$ python -q
>>> import numpy as np
>>> import numpy.linalg as la
>>> np.set_printoptions(precision=2, suppress=True, linewidth=120, floatmode="fixed")
>>> K = np.loadtxt("block4.csv", delimiter=",")
>>> print(K)
[[ 0.00  0.80  2.10  0.00 -6.30]
 [ 0.10  1.00  0.00 -1.30  1.50]
 [-1.80 -0.70  1.90  0.30  0.60]
 [-0.90  0.00  0.90  0.10 -4.20]
 [ 0.60 -0.70 -1.50 -1.30 -0.90]
 [ 0.90  0.90 -1.40  3.30  0.30]
 [-0.80  0.40 -1.20  0.50  3.30]]
>>> x = np.array([3, 1, 3, 2, 0])
>>> rhs = K @ x
>>> print(np.round(la.pinv(K) @ K, 2) + 0)
[[1.00 0.00 0.00 0.00 0.00]
 [0.00 1.00 0.00 0.00 0.00]
 [0.00 0.00 1.00 0.00 0.00]
 [0.00 0.00 0.00 1.00 0.00]
 [0.00 0.00 0.00 0.00 1.00]]
>>> print(np.round(la.solve(K.T @ K, K.T @ rhs), 2) + 0)
[3.00 1.00 3.00 2.00 0.00]
>>> print(rhs)
[ 7.10 -1.30  0.20  0.20 -6.00  6.00 -4.60]
>>> rng = np.random.default_rng(306241)
>>> rhs = rhs + 0.1 * rng.normal(size=7)
>>> print(rhs)
[ 7.11 -1.41  0.27  0.21 -6.10  5.98 -4.58]
>>> b, *_ = la.lstsq(K, rhs)
>>> print(np.round(K.T @ (rhs - K @ b), 2) + 0)
[0.00 0.00 0.00 0.00 0.00]
>>> print(b.round())
[3.00 1.00 3.00 2.00 0.00]
>>> W0 = np.load("layer4.npy")
>>> print(W0)
[[  3   1   2  -3   3  -2   2]
 [  1   3   2   0   5   1   3]
 [  1   0   0   0   6   2   6]
 [  2   0  -2   0   8   5   3]
 [  4  -1  -3   2  10   8   4]
 [  1   2  -6   0  12   9   1]
 [ -1   0  -9   2  15   9  -1]
 [ -2   1  -8   3  13   7  -3]
 [ -3  -1 -11   6  12   8  -4]
 [ -1  -1 -11   4   9   6  -6]
 [  1   2 -10   6   7   3  -7]
 [  0   3 -12   8   8   6  -5]
 [  1   6 -14  11   8   9  -7]
 [  2   9 -11  11   8  11  -4]
 [  2  10 -10   8   8   9  -3]
 [  1  12 -13  10   5  11   0]
 [ -1  13 -12  11   5   8   2]
 [  2  13 -13  14   2  11   5]
 [  5  14 -13  12   3   9   5]
 [  8  15 -12  11   0   8   7]
 [  8  16 -12  14   1   8   9]
 [ 10  15 -12  16   0   5   8]
 [  7  13 -12  13   0   6   9]]
>>> other = np.c_[W0[:, :5] @ np.array([[-8, -2, 9, 7, -8],
...     [-5, 6, 0, -4, -7],
...     [1, -8, 4, -4, 1],
...     [-9, 5, -2, 3, 1],
...     [2, -9, -3, 1, -5]]), np.array([-3, -2, 1, 3, 0, -1, 1, 3, 3, 3, -1, -2, -1, -2, 1, 2, 1, -2, 2, 1, -2, 2, -1])]
>>> print(other)
[[   6  -58   32    3  -47   -3]
 [ -11  -45    2   -8  -52   -2]
 [   4  -56   -9   13  -38    1]
 [  -2  -60  -14   30  -58    3]
 [ -28  -70  -10   60  -76    0]
 [   0  -50  -51   35  -88   -1]
 [  11  -51  -94   50  -74    1]
 [   2  -28  -95   36  -61    3]
 [ -12   10 -119   57  -34    3]
 [ -16   23  -88   62  -37    3]
 [ -68   57  -64   64  -61   -1]
 [ -83   82  -88   68  -65   -2]
 [-135  129  -93   80  -93   -1]
 [-155  121  -72   63 -119   -2]
 [-132  104  -62   46 -128    1]
 [-161  179  -78   46 -120    2]
 [-158  186  -94   27 -109    1]
 [-216  230  -68   58 -116   -2]
 [-225  211  -40   70 -154    2]
 [-250  225    2   77 -170    1]
 [-280  237   -7   83 -179   -2]
 [-311  246   10  106 -181    2]
 [-250  225  -11   84 -146   -1]]
>>> print(la.norm(la.qr(W0)[0].T @ other, axis=0) ** 2 / ((other ** 2).sum(axis=0) + 1e-12))
[1.00 1.00 1.00 1.00 1.00 0.22]
>>> print(la.matrix_rank(other))
6
